In [1]: import numpy as np

In [2]: import numpy.linalg as la

In [3]: np.set_printoptions(precision=1, suppress=True, linewidth=200)

In [4]: rng = np.random.default_rng(1127)

In [5]: lab = rng.integers(0, 2, 12)

In [6]: W0 = np.triu((lab[:, None] == lab) & (rng.random((12, 12)) < 0.8), 1).astype(int)

In [7]: W0 += W0.T

In [8]: W0
Out[8]: 
array([[0, 0, 1, 0, 1, 1, 0, 0, 0, 0, 1, 1],
       [0, 0, 0, 1, 0, 0, 0, 1, 1, 1, 0, 0],
       [1, 0, 0, 0, 1, 1, 1, 0, 0, 0, 1, 1],
       [0, 1, 0, 0, 0, 0, 0, 1, 1, 1, 0, 0],
       [1, 0, 1, 0, 0, 0, 0, 0, 0, 0, 1, 1],
       [1, 0, 1, 0, 0, 0, 0, 0, 0, 0, 1, 0],
       [0, 0, 1, 0, 0, 0, 0, 0, 0, 0, 1, 1],
       [0, 1, 0, 1, 0, 0, 0, 0, 1, 1, 0, 0],
       [0, 1, 0, 1, 0, 0, 0, 1, 0, 1, 0, 0],
       [0, 1, 0, 1, 0, 0, 0, 1, 1, 0, 0, 0],
       [1, 0, 1, 0, 1, 1, 1, 0, 0, 0, 0, 1],
       [1, 0, 1, 0, 1, 0, 1, 0, 0, 0, 1, 0]])

In [9]: # splits into 2 blocks

In [10]: (la.matrix_power((W0 != 0) + (W0.T != 0) + np.eye(12), 12) > 0).astype(int)
Out[10]: 
array([[1, 0, 1, 0, 1, 1, 1, 0, 0, 0, 1, 1],
       [0, 1, 0, 1, 0, 0, 0, 1, 1, 1, 0, 0],
       [1, 0, 1, 0, 1, 1, 1, 0, 0, 0, 1, 1],
       [0, 1, 0, 1, 0, 0, 0, 1, 1, 1, 0, 0],
       [1, 0, 1, 0, 1, 1, 1, 0, 0, 0, 1, 1],
       [1, 0, 1, 0, 1, 1, 1, 0, 0, 0, 1, 1],
       [1, 0, 1, 0, 1, 1, 1, 0, 0, 0, 1, 1],
       [0, 1, 0, 1, 0, 0, 0, 1, 1, 1, 0, 0],
       [0, 1, 0, 1, 0, 0, 0, 1, 1, 1, 0, 0],
       [0, 1, 0, 1, 0, 0, 0, 1, 1, 1, 0, 0],
       [1, 0, 1, 0, 1, 1, 1, 0, 0, 0, 1, 1],
       [1, 0, 1, 0, 1, 1, 1, 0, 0, 0, 1, 1]])

In [11]: np.flatnonzero(la.matrix_power((W0 != 0) + (W0.T != 0) + np.eye(12), 12)[5])
Out[11]: array([ 0,  2,  4,  5,  6, 10, 11])

In [12]: (W0 != 0).astype(int)
Out[12]: 
array([[0, 0, 1, 0, 1, 1, 0, 0, 0, 0, 1, 1],
       [0, 0, 0, 1, 0, 0, 0, 1, 1, 1, 0, 0],
       [1, 0, 0, 0, 1, 1, 1, 0, 0, 0, 1, 1],
       [0, 1, 0, 0, 0, 0, 0, 1, 1, 1, 0, 0],
       [1, 0, 1, 0, 0, 0, 0, 0, 0, 0, 1, 1],
       [1, 0, 1, 0, 0, 0, 0, 0, 0, 0, 1, 0],
       [0, 0, 1, 0, 0, 0, 0, 0, 0, 0, 1, 1],
       [0, 1, 0, 1, 0, 0, 0, 0, 1, 1, 0, 0],
       [0, 1, 0, 1, 0, 0, 0, 1, 0, 1, 0, 0],
       [0, 1, 0, 1, 0, 0, 0, 1, 1, 0, 0, 0],
       [1, 0, 1, 0, 1, 1, 1, 0, 0, 0, 0, 1],
       [1, 0, 1, 0, 1, 0, 1, 0, 0, 0, 1, 0]])

In [13]: round(float(la.det(W0)), 1)
Out[13]: 8.0

In [14]: print(W0 @ W0)
[[5 0 4 0 3 2 3 0 0 0 4 3]
 [0 4 0 3 0 0 0 3 3 3 0 0]
 [4 0 6 0 3 2 2 0 0 0 5 4]
 [0 3 0 4 0 0 0 3 3 3 0 0]
 [3 0 3 0 4 3 3 0 0 0 3 3]
 [2 0 2 0 3 3 2 0 0 0 2 3]
 [3 0 2 0 3 2 3 0 0 0 2 2]
 [0 3 0 3 0 0 0 4 3 3 0 0]
 [0 3 0 3 0 0 0 3 4 3 0 0]
 [0 3 0 3 0 0 0 3 3 4 0 0]
 [4 0 5 0 3 2 2 0 0 0 6 4]
 [3 0 4 0 3 3 2 0 0 0 4 5]]

In [15]: x0 = np.array([5, 1, 4, 0, 4, 5, 5, 0, 0, 1, 1, 1])

In [16]: W0 @ x0
Out[16]: array([15,  1, 21,  2, 11, 10,  6,  2,  2,  1, 24, 19])

In [17]: W0 @ np.ones(12)
Out[17]: array([5., 4., 6., 4., 4., 3., 3., 4., 4., 4., 6., 5.])

In [18]: np.einsum("ij,j->i", W0, x0)
Out[18]: array([15,  1, 21,  2, 11, 10,  6,  2,  2,  1, 24, 19])

In [19]: (W0 * x0).sum(axis=1)
Out[19]: array([15,  1, 21,  2, 11, 10,  6,  2,  2,  1, 24, 19])

In [20]: print(la.norm(W0 @ x0) <= la.norm(W0, 2) * la.norm(x0) + 1e-9)
True

In [21]: W0 @ np.eye(12)[11]
Out[21]: array([1., 0., 1., 0., 1., 0., 1., 0., 0., 0., 1., 0.])

In [22]: Y = W0 / np.sqrt((W0 ** 2).mean(axis=1, keepdims=True))

In [23]: la.norm(Y, axis=1)
Out[23]: array([3.5, 3.5, 3.5, 3.5, 3.5, 3.5, 3.5, 3.5, 3.5, 3.5, 3.5, 3.5])

In [24]: la.matrix_rank(W0 - W0.mean(axis=1, keepdims=True))
Out[24]: np.int64(11)

In [25]: Y[8]
Out[25]: array([0. , 1.7, 0. , 1.7, 0. , 0. , 0. , 1.7, 0. , 1.7, 0. , 0. ])

In [26]: u = np.array([-2, 4, 1, -3, -1, 4, -1, -1, -2, 2, -4, 1])

In [27]: Y = W0 + np.outer(u, np.eye(12)[1])

In [28]: la.matrix_rank(Y - W0)
Out[28]: np.int64(1)

In [29]: la.matrix_rank(la.inv(Y) - la.inv(W0), tol=1e-8)
Out[29]: np.int64(1)

In [30]: lab = rng.permutation(12)

In [31]: Y = W0[:, lab] * rng.choice([-1, 1], 12)

In [32]: Y
Out[32]: 
array([[-1,  1,  0, -1,  0,  0, -1,  0,  0,  0, -1,  0],
       [ 0,  0, -1,  0,  0,  1,  0,  0, -1,  0,  0, -1],
       [ 0,  1,  0, -1,  0,  0, -1,  1,  0,  1, -1,  0],
       [ 0,  0,  0,  0, -1,  1,  0,  0, -1,  0,  0, -1],
       [-1,  1,  0,  0,  0,  0,  0,  1,  0,  0, -1,  0],
       [-1,  0,  0,  0,  0,  0,  0,  1,  0,  0, -1,  0],
       [-1,  1,  0,  0,  0,  0,  0,  0,  0,  0, -1,  0],
       [ 0,  0, -1,  0, -1,  1,  0,  0,  0,  0,  0, -1],
       [ 0,  0, -1,  0, -1,  1,  0,  0, -1,  0,  0,  0],
       [ 0,  0, -1,  0, -1,  0,  0,  0, -1,  0,  0, -1],
       [-1,  1,  0, -1,  0,  0, -1,  1,  0,  1,  0,  0],
       [-1,  0,  0,  0,  0,  0, -1,  1,  0,  1, -1,  0]])

In [33]: Uu, _, VT = la.svd(W0.T @ Y)

In [34]: print(lab)
[ 2 11  3  5  1  9  4  0  7  6 10  8]

In [35]: print(np.round(la.lstsq(W0, Y)[0], 1) + 0)
[[ 0.  0.  0.  0.  0.  0.  0.  1.  0.  0.  0.  0.]
 [ 0.  0.  0.  0. -1.  0.  0.  0.  0.  0.  0.  0.]
 [-1.  0.  0.  0.  0.  0.  0.  0.  0.  0.  0.  0.]
 [ 0.  0. -1.  0.  0.  0.  0.  0.  0.  0.  0.  0.]
 [ 0.  0.  0.  0.  0.  0. -1.  0.  0.  0.  0.  0.]
 [ 0.  0.  0. -1.  0.  0.  0.  0.  0.  0.  0.  0.]
 [ 0.  0.  0.  0.  0.  0.  0.  0.  0.  1.  0.  0.]
 [ 0.  0.  0.  0.  0.  0.  0.  0. -1.  0.  0.  0.]
 [ 0.  0.  0.  0.  0.  0.  0.  0.  0.  0.  0. -1.]
 [ 0.  0.  0.  0.  0.  1.  0.  0.  0.  0.  0.  0.]
 [ 0.  0.  0.  0.  0.  0.  0.  0.  0.  0. -1.  0.]
 [ 0.  1.  0.  0.  0.  0.  0.  0.  0.  0.  0.  0.]]

In [36]: np.round(Uu @ VT, 1) + 0
Out[36]: 
array([[ 0.,  0.,  0.,  0.,  0.,  0.,  0.,  1.,  0.,  0.,  0.,  0.],
       [ 0.,  0.,  0.,  0., -1.,  0.,  0.,  0.,  0.,  0.,  0.,  0.],
       [-1.,  0.,  0.,  0.,  0.,  0.,  0.,  0.,  0.,  0.,  0.,  0.],
       [ 0.,  0., -1.,  0.,  0.,  0.,  0.,  0.,  0.,  0.,  0.,  0.],
       [ 0.,  0.,  0.,  0.,  0.,  0., -1.,  0.,  0.,  0.,  0.,  0.],
       [ 0.,  0.,  0., -1.,  0.,  0.,  0.,  0.,  0.,  0.,  0.,  0.],
       [ 0.,  0.,  0.,  0.,  0.,  0.,  0.,  0.,  0.,  1.,  0.,  0.],
       [ 0.,  0.,  0.,  0.,  0.,  0.,  0.,  0., -1.,  0.,  0.,  0.],
       [ 0.,  0.,  0.,  0.,  0.,  0.,  0.,  0.,  0.,  0.,  0., -1.],
       [ 0.,  0.,  0.,  0.,  0.,  1.,  0.,  0.,  0.,  0.,  0.,  0.],
       [ 0.,  0.,  0.,  0.,  0.,  0.,  0.,  0.,  0.,  0., -1.,  0.],
       [ 0.,  1.,  0.,  0.,  0.,  0.,  0.,  0.,  0.,  0.,  0.,  0.]])
